In [1]: import numpy as np

In [2]: import numpy.linalg as la

In [3]: np.set_printoptions(suppress=True, linewidth=100)

In [4]: def rnd(a):
   ...:     return np.round(a, 1) + 0
   ...: 

In [5]: K = np.loadtxt("dump.csv", delimiter=",")

In [6]: K
Out[6]: 
array([[ 1.,  1., -1., -1.,  1.,  1., -1., -1.],
       [ 1.,  1., -1., -1., -1., -1.,  1.,  1.],
       [ 1.,  1.,  1.,  1., -1., -1., -1., -1.]])

In [7]: t3 = np.stack([K, 5 * K, K[::-1]])

In [8]: la.matrix_rank(t3)
Out[8]: array([3, 3, 3])

In [9]: la.matrix_rank(t3.reshape(3, -1))
Out[9]: np.int64(2)

In [10]: np.einsum("bij,cij->bc", t3, t3)
Out[10]: 
array([[ 24., 120.,   8.],
       [120., 600.,  40.],
       [  8.,  40.,  24.]])

In [11]: (t3 @ K.T).shape
Out[11]: (3, 3, 3)

In [12]: rnd(la.norm(K, "nuc"))
Out[12]: np.float64(8.5)

In [13]: rnd(la.norm(K, axis=1))
Out[13]: array([2.8, 2.8, 2.8])

In [14]: la.norm(K, axis=1).argmax()
Out[14]: np.int64(0)

In [15]: rnd(la.norm(K[0], 1)), rnd(la.norm(K[0], np.inf))
Out[15]: (np.float64(8.0), np.float64(1.0))

In [16]: K[0] @ K[2]
Out[16]: np.float64(0.0)

In [17]: rnd(la.norm(K, axis=0))
Out[17]: array([1.7, 1.7, 1.7, 1.7, 1.7, 1.7, 1.7, 1.7])

In [18]: M2 = K[0, 0] * K[1:] - np.outer(K[1:, 0], K[0])

In [19]: M2
Out[19]: 
array([[ 0.,  0.,  0.,  0., -2., -2.,  2.,  2.],
       [ 0.,  0.,  2.,  2., -2., -2.,  0.,  0.]])

In [20]: K[:, 0] / K[0, 0]
Out[20]: array([1., 1., 1.])

In [21]: np.flatnonzero(~M2.round(6).any(axis=1))
Out[21]: array([], dtype=int64)

In [22]: la.matrix_rank(M2), la.matrix_rank(K)
Out[22]: (np.int64(2), np.int64(3))

In [23]: left, sv = la.svd(K)
---------------------------------------------------------------------------
ValueError                                Traceback (most recent call last)
Cell In[23], line 1
----> 1 left, sv = la.svd(K)

ValueError: too many values to unpack (expected 2)

In [24]: left, sv, VT = la.svd(K, full_matrices=False)

In [25]: rnd(sv / sv[0])
Out[25]: array([1., 1., 1.])

In [26]: rnd(np.sqrt((sv ** 2).sum())), rnd(la.norm(K))
Out[26]: (np.float64(4.9), np.float64(4.9))

In [27]: rng = np.random.default_rng(74011)

In [28]: M2 = K + rng.integers(-2, 3, (3, 1)) @ rng.integers(-2, 3, (1, 8))

In [29]: M2
Out[29]: 
array([[-3.,  3., -3.,  3., -3., -3., -1.,  1.],
       [ 5., -1.,  1., -5.,  3.,  3.,  1., -1.],
       [-3.,  3., -1.,  5., -5., -5., -1.,  1.]])

In [30]: np.abs(M2 - K).sum(axis=1)
Out[30]: array([22., 22., 22.])

In [31]: la.matrix_rank(M2 - K, tol=1e-8)
Out[31]: np.int64(1)

In [32]: J = np.loadtxt("block7.csv", delimiter=",")

In [33]: rnd(J)
Out[33]: 
array([[-0.8, -0.5,  0.2, -0.2],
       [ 0.3, -0.5,  0.6,  0.6],
       [ 0.1, -0.6, -0.8,  0.2],
       [-0.5,  0.5, -0.2,  0.7]])

In [34]: r0 = np.array([-1, 2, 1, 0])

In [35]: M2 = J + np.outer(r0, np.eye(4)[1])

In [36]: rnd(la.det(M2) / la.det(J)), rnd(1 + la.solve(J, r0)[1])
Out[36]: (np.float64(0.0), np.float64(0.0))

In [37]: la.matrix_rank(M2 - J)
Out[37]: np.int64(1)

In [38]: rnd(M2)
Out[38]: 
array([[-0.8, -1.5,  0.2, -0.2],
       [ 0.3,  1.5,  0.6,  0.6],
       [ 0.1,  0.4, -0.8,  0.2],
       [-0.5,  0.5, -0.2,  0.7]])

In [39]: la.matrix_rank(la.inv(M2) - la.inv(J), tol=1e-8)
Out[39]: np.int64(1)

In [40]: left, sv, VT = la.svd(J, full_matrices=False)

In [41]: (sv > 1e-8).sum()
Out[41]: np.int64(4)

In [42]: rnd(left.T @ left)
Out[42]: 
array([[1., 0., 0., 0.],
       [0., 1., 0., 0.],
       [0., 0., 1., 0.],
       [0., 0., 0., 1.]])

In [43]: left.shape, sv.shape, VT.shape
Out[43]: ((4, 4), (4,), (4, 4))

In [44]: M2 = la.invert(J)
---------------------------------------------------------------------------
AttributeError                            Traceback (most recent call last)
Cell In[44], line 1
----> 1 M2 = la.invert(J)

AttributeError: module 'numpy.linalg' has no attribute 'invert'

In [45]: M2 = la.inv(J)

In [46]: rnd(la.det(J) * la.det(M2))
Out[46]: np.float64(1.0)

In [47]: (np.abs(M2) > 1e-9).astype(int)
Out[47]: 
array([[1, 1, 1, 1],
       [1, 1, 1, 1],
       [1, 1, 1, 1],
       [1, 1, 1, 1]])

In [48]: rnd(J @ M2)
Out[48]: 
array([[1., 0., 0., 0.],
       [0., 1., 0., 0.],
       [0., 0., 1., 0.],
       [0., 0., 0., 1.]])

In [49]: rnd(M2)
Out[49]: 
array([[-0.8,  0.3,  0.1, -0.5],
       [-0.5, -0.5, -0.6,  0.5],
       [ 0.2,  0.6, -0.8, -0.2],
       [-0.2,  0.6,  0.2,  0.7]])

In [50]: rnd(la.cond(J))
Out[50]: np.float64(1.0)

In [51]: x0 = np.array([-5, -9, 0, -1])

In [52]: rnd((J * x0).sum(axis=1))
Out[52]: array([ 8.6,  2.1,  4.6, -2.6])

In [53]: np.sign((J @ x0).round(6))
Out[53]: array([ 1.,  1.,  1., -1.])

In [54]: rnd(J @ x0)
Out[54]: array([ 8.6,  2.1,  4.6, -2.6])

In [55]: la.norm(J @ x0) <= la.norm(J, 2) * la.norm(x0) + 1e-9
Out[55]: np.True_

In [56]: (J @ x0).argmax()
Out[56]: np.int64(0)

In [57]: x0 = np.array([1, 5, 1, 4])

In [58]: [p for p in range(1, 25) if np.allclose(la.matrix_power(J, p), np.eye(4))]
Out[58]: []

In [59]: 4 - la.matrix_rank(J - np.eye(4), tol=1e-8)
Out[59]: np.int64(1)

In [60]: rnd(la.inv(J))
Out[60]: 
array([[-0.8,  0.3,  0.1, -0.5],
       [-0.5, -0.5, -0.6,  0.5],
       [ 0.2,  0.6, -0.8, -0.2],
       [-0.2,  0.6,  0.2,  0.7]])

In [61]: rnd(np.abs(la.eigvals(J)))
Out[61]: array([1., 1., 1., 1.])

In [62]: rnd(J.T @ (J @ x0))
Out[62]: array([1., 5., 1., 4.])

In [63]: M = np.load("m.npy")

In [64]: M
Out[64]: 
array([[ -4.,  -5.,   4.,  -2.],
       [ -4.,  -1.,   2.,  -2.],
       [-16., -13.,  12.,  -6.],
       [  4.,   3.,  -2.,   4.]])

In [65]: M2 = np.array([[-3, 0], [-1, -2], [0, -3], [-2, 0]])

In [66]: np.einsum("ij->j", M)
Out[66]: array([-20., -16.,  16.,  -6.])

In [67]: la.matrix_rank(np.vstack([M, M2.T]))
Out[67]: np.int64(4)

In [68]: M2 @ M
---------------------------------------------------------------------------
ValueError                                Traceback (most recent call last)
Cell In[68], line 1
----> 1 M2 @ M

ValueError: matmul: Input operand 1 has a mismatch in its core dimension 0, with gufunc signature (n?,k),(k,m?)->(n?,m?) (size 4 is different from 2)

In [69]: np.einsum("ij,ij->i", M, M)
Out[69]: array([ 61.,  25., 605.,  45.])

In [70]: M2.T @ M.T
Out[70]: 
array([[ 21.,  17.,  73., -23.],
       [ -2.,  -4., -10.,   0.]])

In [71]: M @ M2
Out[71]: 
array([[ 21.,  -2.],
       [ 17.,  -4.],
       [ 73., -10.],
       [-23.,   0.]])

In [72]: np.vstack([M, M2.T]).shape
Out[72]: (6, 4)

In [73]: x0 = np.array([3, 1, 0, 3])

In [74]: target = M @ x0

In [75]: target
Out[75]: array([-23., -19., -79.,  27.])

In [76]: rnd(la.solve(M, target + M[:, 1]))
Out[76]: array([3., 2., 0., 3.])

In [77]: rnd(la.solve(M, target))
Out[77]: array([3., 1., 0., 3.])

In [78]: M2 = M + rng.integers(-2, 3, (4, 1)) @ rng.integers(-2, 3, (1, 4))

In [79]: M2
Out[79]: 
array([[ -3.,  -6.,   5.,  -2.],
       [ -3.,  -2.,   3.,  -2.],
       [-14., -15.,  14.,  -6.],
       [  5.,   2.,  -1.,   4.]])

In [80]: M2 - M
Out[80]: 
array([[ 1., -1.,  1.,  0.],
       [ 1., -1.,  1.,  0.],
       [ 2., -2.,  2.,  0.],
       [ 1., -1.,  1.,  0.]])

In [81]: np.abs(M2 - M).sum(axis=1)
Out[81]: array([3., 3., 6., 3.])

In [82]: la.matrix_rank(M2 - M, tol=1e-8)
Out[82]: np.int64(1)

In [83]: vals, vecs = la.eig(M)

In [84]: rnd(np.prod(vals))
Out[84]: np.float64(48.0)

In [85]: rnd(np.sort(la.eigvals(M @ M)))
Out[85]: array([ 4.,  4.,  9., 16.])

In [86]: Q = M.astype(float).copy()

In [87]: for j in range(4):
    ...:     Q[:, j] -= Q[:, :j] @ (Q[:, :j].T @ Q[:, j])
    ...:     Q[:, j] /= la.norm(Q[:, j])
    ...: 

In [88]: rnd(Q.T @ M)
Out[88]: 
array([[ 17.4,  14. , -12.8,   7.3],
       [  0. ,   2.9,  -1.5,  -0.3],
       [  0. ,   0. ,   0.9,   2.2],
       [  0. ,   0. ,   0. ,   1.1]])

In [89]: m1 = rng.normal(size=(13, 5))

In [90]: m1 = 20 * m1 / la.norm(m1, axis=1, keepdims=True)

In [91]: rnd(m1)
Out[91]: 
array([[ -7.8, -11. , -13.8,   5.3,   0.3],
       [-18.5,   2.5,  -5.9,   2.9,  -2.9],
       [  1.4, -19.4,   2.3,   2.9,   2.5],
       [ -6.2,   9.1,   6.6,  13.4,   7.5],
       [ -5.6, -15.6,  -5.3,  -9.6,   2.3],
       [  1. ,  16.9,   1.9,  -5.7,   8.8],
       [  3.7, -13.8,   9.9,   3.4,  -9.3],
       [  2.5,  15.3,  -0.1,  -9.7,   8.1],
       [ -5.4,  -8.8,   5.1, -16.2,   2.1],
       [ 12.6,   7.3,   8.4,   9.6,  -5.1],
       [ -2.4,  13.5,   0.7,  13.6,   4.9],
       [  5.9,  -3. ,   4.4, -18.2,   2.7],
       [  7.5, -13.3,  -5.8,   7.5,  -8.8]])

In [92]: C2 = np.cov(m1, rowvar=False)

In [93]: rnd(np.median(m1, axis=0))
Out[93]: array([ 1. , -3. ,  1.9,  2.9,  2.3])

In [94]: rnd(la.eigvalsh(C2)[::-1])
Out[94]: array([185. , 118. ,  84.3,  25.5,  15.5])

In [95]: C2.shape
Out[95]: (5, 5)

In [96]: rnd(np.polyfit(m1[:, 1], m1[:, 3], 1))
Out[96]: array([0.1, 0.1])

In [97]: rnd(C2)
Out[97]: 
array([[ 64.2,   1.5,  26.2,  -1. , -11.3],
       [  1.5, 167.6,  19.3,  18.5,  42.6],
       [ 26.2,  19.3,  45.8,  -2.9,   0.3],
       [ -1. ,  18.5,  -2.9, 115. , -17.6],
       [-11.3,  42.6,   0.3, -17.6,  35.8]])

In [98]: M2 = la.inv(C2)

In [99]: rnd(C2 @ M2)
Out[99]: 
array([[1., 0., 0., 0., 0.],
       [0., 1., 0., 0., 0.],
       [0., 0., 1., 0., 0.],
       [0., 0., 0., 1., 0.],
       [0., 0., 0., 0., 1.]])

In [100]: rnd(M2)
Out[100]: 
array([[0. , 0. , 0. , 0. , 0. ],
       [0. , 0. , 0. , 0. , 0. ],
       [0. , 0. , 0. , 0. , 0. ],
       [0. , 0. , 0. , 0. , 0. ],
       [0. , 0. , 0. , 0. , 0.1]])

In [101]: rnd(la.cond(C2))
Out[101]: np.float64(11.9)

In [102]: np.allclose(M2, C2.T)
Out[102]: False

In [103]: rnd(la.det(C2) * la.det(M2))
Out[103]: np.float64(1.0)

In [104]: rnd(la.slogdet(C2)[0])
Out[104]: np.float64(1.0)

In [105]: feats = np.arange(24).reshape(4, 6) + 4

In [106]: feats
Out[106]: 
array([[ 4,  5,  6,  7,  8,  9],
       [10, 11, 12, 13, 14, 15],
       [16, 17, 18, 19, 20, 21],
       [22, 23, 24, 25, 26, 27]])

In [107]: rnd(la.norm(feats, 2) / la.norm(feats))
Out[107]: np.float64(1.0)

In [108]: la.matrix_rank(feats, rtol=0.1)
Out[108]: np.int64(1)

In [109]: np.argsort(-la.norm(feats, axis=0).round(6), kind="stable")[:3]
Out[109]: array([5, 4, 3])

In [110]: A = np.load("run9.npy")

In [111]: A
Out[111]: 
array([[0, 0, 0, 0],
       [2, 2, 0, 0],
       [0, 0, 0, 0],
       [0, 0, 2, 2]])

In [112]: left, sv, VT = la.svd(A)

In [113]: rnd(sv)
Out[113]: array([2.8, 2.8, 0. , 0. ])

In [114]: M2 = left[:, :2] @ np.diag(sv[:2]) @ VT[:2]

In [115]: rnd(M2)
Out[115]: 
array([[0., 0., 0., 0.],
       [2., 2., 0., 0.],
       [0., 0., 0., 0.],
       [0., 0., 2., 2.]])

In [116]: rnd(la.norm(A - M2) / la.norm(A))
Out[116]: np.float64(0.0)

In [117]: la.matrix_rank(A, rtol=0.05)
Out[117]: np.int64(2)

In [118]: la.matrix_rank(M2)
Out[118]: np.int64(2)

In [119]: np.poly(A)
Out[119]: array([ 1., -4.,  4.,  0.,  0.])

In [120]: rnd(la.det(2 * A)), rnd(la.det(A))
Out[120]: (np.float64(0.0), np.float64(0.0))

In [121]: np.einsum("ij,ji->", A, A)
Out[121]: np.int64(8)

In [122]: np.einsum("ii->", A)
Out[122]: np.int64(4)

In [123]: rnd(la.det(A[::-1]))
Out[123]: np.float64(0.0)

In [124]: left, sv, VT = la.svd(A)

In [125]: vecs = VT[:(sv > 1e-8).sum()]

In [126]: x0 = A[1] + -1 * A[2] + rng.integers(2) * np.eye(4)[1]

In [127]: x0
Out[127]: array([2., 2., 0., 0.])

In [128]: rnd(np.diag(vecs.T @ vecs))
Out[128]: array([0.5, 0.5, 0.5, 0.5])

In [129]: rnd(vecs.T @ vecs)
Out[129]: 
array([[0.5, 0.5, 0. , 0. ],
       [0.5, 0.5, 0. , 0. ],
       [0. , 0. , 0.5, 0.5],
       [0. , 0. , 0.5, 0.5]])

In [130]: rnd(la.norm(x0 - vecs.T @ vecs @ x0))
Out[130]: np.float64(0.0)

In [131]: def softmax(z):
     ...:     e = np.exp(z - z.max(axis=-1, keepdims=True))
     ...:     return e / e.sum(axis=-1, keepdims=True)
     ...: 

In [132]: rnd(softmax(10 * A[0]))
Out[132]: array([0.2, 0.2, 0.2, 0.2])

In [133]: rnd(softmax(A[0] + 5))
Out[133]: array([0.2, 0.2, 0.2, 0.2])

In [134]: rnd(softmax(A).sum(axis=1))
Out[134]: array([1., 1., 1., 1.])

In [135]: att = A @ A.T / np.sqrt(4)

In [136]: softmax(att).round(6).argmax(axis=1)
Out[136]: array([0, 1, 0, 3])

In [137]: rnd(softmax(att + np.triu(np.full(att.shape, -np.inf), 1)))
Out[137]: 
array([[1. , 0. , 0. , 0. ],
       [0. , 1. , 0. , 0. ],
       [0.3, 0.3, 0.3, 0. ],
       [0. , 0. , 0. , 0.9]])

In [138]: softmax(att)[0] @ A
Out[138]: array([0.5, 0.5, 0.5, 0.5])

In [139]: basis = 10 * np.array([[1.4, 1.0, -0.2, 0.3, -1.5, 0.2], [0.1, -0.9, 1.5, 0.5, -1.5, -0.5]])

In [140]: idx = rng.integers(0, 2, 24)

In [141]: X = basis[idx] + rng.normal(size=(24, 6))

In [142]: rnd(X)
Out[142]: 
array([[ 13.3,  11.5,  -0.9,   2.5, -16.5,   2.9],
       [  1.6,  -8.1,  12.9,   4.6, -14.3,  -4.1],
       [  1.8,  -9.1,  15.9,   4.8, -17.8,  -5. ],
       [ 14.1,  10.8,  -2.7,   1.7, -15.9,   2.3],
       [  0.2,  -9.4,  14.5,   5.8, -15.1,  -6.4],
       [ -0.4,  -9. ,  14.7,   4.4, -14.1,  -3.7],
       [ 13. ,   9.1,  -2.1,   3.1, -17.3,   3.1],
       [  0.3,  -8.4,  15.3,   6.2, -13.6,  -5.7],
       [  1.4,  -8.9,  13.9,   6. , -14.9,  -7.1],
       [ 14.9,  10.2,  -2.5,   1.5, -14.9,   0.8],
       [  0.6, -11. ,  16.1,   4.1, -14.2,  -2.5],
       [ 15. ,  13. ,  -3.2,   1.4, -14.1,   1.5],
       [  1.8, -10.3,  14.1,   4.5, -15.6,  -5.9],
       [  0.4,  -8.7,  16.7,   6.6, -16. ,  -7.4],
       [ 16.4,   8.8,  -1. ,   1.8, -12.6,   1.2],
       [ 13.8,   9.1,  -2.9,   3.1, -17.2,   1.5],
       [ 14.5,  10.2,  -3. ,   3.7, -15.8,   0.8],
       [ -0.3,  -9.6,  16. ,   4.5, -15.7,  -6.5],
       [  1.6,  -8.2,  15.2,   4.5, -15.1,  -6.4],
       [  1.8,  -9.6,  15.4,   5.7, -15.4,  -5.5],
       [ 15.2,   9.5,  -0.8,   4.1, -14.5,   2.5],
       [ 16.4,  11.1,  -1.3,   3.4, -14.4,   2.4],
       [  0.8,  -8.4,  14.8,   5.3, -14.9,  -7.2],
       [  1.6,  -8. ,  15. ,   4.8, -14.8,  -5.2]])

In [143]: hat = X @ la.solve(X.T @ X, X.T)

In [144]: rnd(np.trace(hat))
Out[144]: np.float64(6.0)

In [145]: left, sv, VT = la.svd(X)

In [146]: np.argmax(sv[:-1] / (sv[1:] + 1e-6)) + 1
Out[146]: np.int64(2)

In [147]: rnd(sv)
Out[147]: array([94.9, 71.2,  6.1,  5.6,  4.2,  3.6])

In [148]: M2 = left[:, :2] @ np.diag(sv[:2]) @ VT[:2]

In [149]: rnd(np.abs(X - M2).max())
Out[149]: np.float64(3.3)

In [150]: la.matrix_rank(X, rtol=0.05)
Out[150]: np.int64(4)

In [151]: rnd(M2)
Out[151]: 
array([[ 14.9,  10.2,  -1.7,   2.8, -15.9,   1.8],
       [  1.5,  -7.5,  13.1,   4.7, -14.1,  -4.9],
       [  2.1,  -8.9,  15.9,   5.7, -17.3,  -5.8],
       [ 14.8,  10.7,  -2.4,   2.5, -15.1,   2. ],
       [  0.6,  -9.4,  15.2,   5.1, -14.9,  -5.7],
       [  0.2,  -9. ,  14.3,   4.8, -13.7,  -5.4],
       [ 14.4,   9.5,  -1.1,   2.9, -15.9,   1.5],
       [  0.4,  -9.2,  14.7,   4.9, -14.2,  -5.5],
       [  1.2,  -8.7,  14.7,   5.1, -15.1,  -5.5],
       [ 14.5,  10.4,  -2.3,   2.5, -14.9,   1.9],
       [ -0.1,  -9.8,  15.3,   5. , -14.2,  -5.8],
       [ 15.2,  11.9,  -3.9,   2.1, -14.3,   2.6],
       [  1.1,  -9. ,  15.1,   5.2, -15.4,  -5.6],
       [  0.9,  -9.9,  16.4,   5.6, -16.3,  -6.1],
       [ 13.7,   9.7,  -2. ,   2.4, -14.2,   1.8],
       [ 14.6,   9.8,  -1.3,   2.9, -16. ,   1.6],
       [ 14.8,  10.4,  -2. ,   2.7, -15.6,   1.9],
       [  0.3, -10.1,  16. ,   5.3, -15.3,  -6. ],
       [  1.3,  -8.7,  14.8,   5.1, -15.3,  -5.5],
       [  1.2,  -9.2,  15.4,   5.3, -15.8,  -5.7],
       [ 14.3,   9.7,  -1.4,   2.7, -15.5,   1.6],
       [ 15.2,  10.9,  -2.4,   2.6, -15.6,   2.1],
       [  0.9,  -9. ,  14.9,   5.1, -15. ,  -5.6],
       [  1.4,  -8.4,  14.4,   5. , -15.1,  -5.3]])

In [152]: la.matrix_rank(M2)
Out[152]: np.int64(2)

In [153]: rnd(la.norm(X - M2, 2)), rnd(sv[2])
Out[153]: (np.float64(6.1), np.float64(6.1))
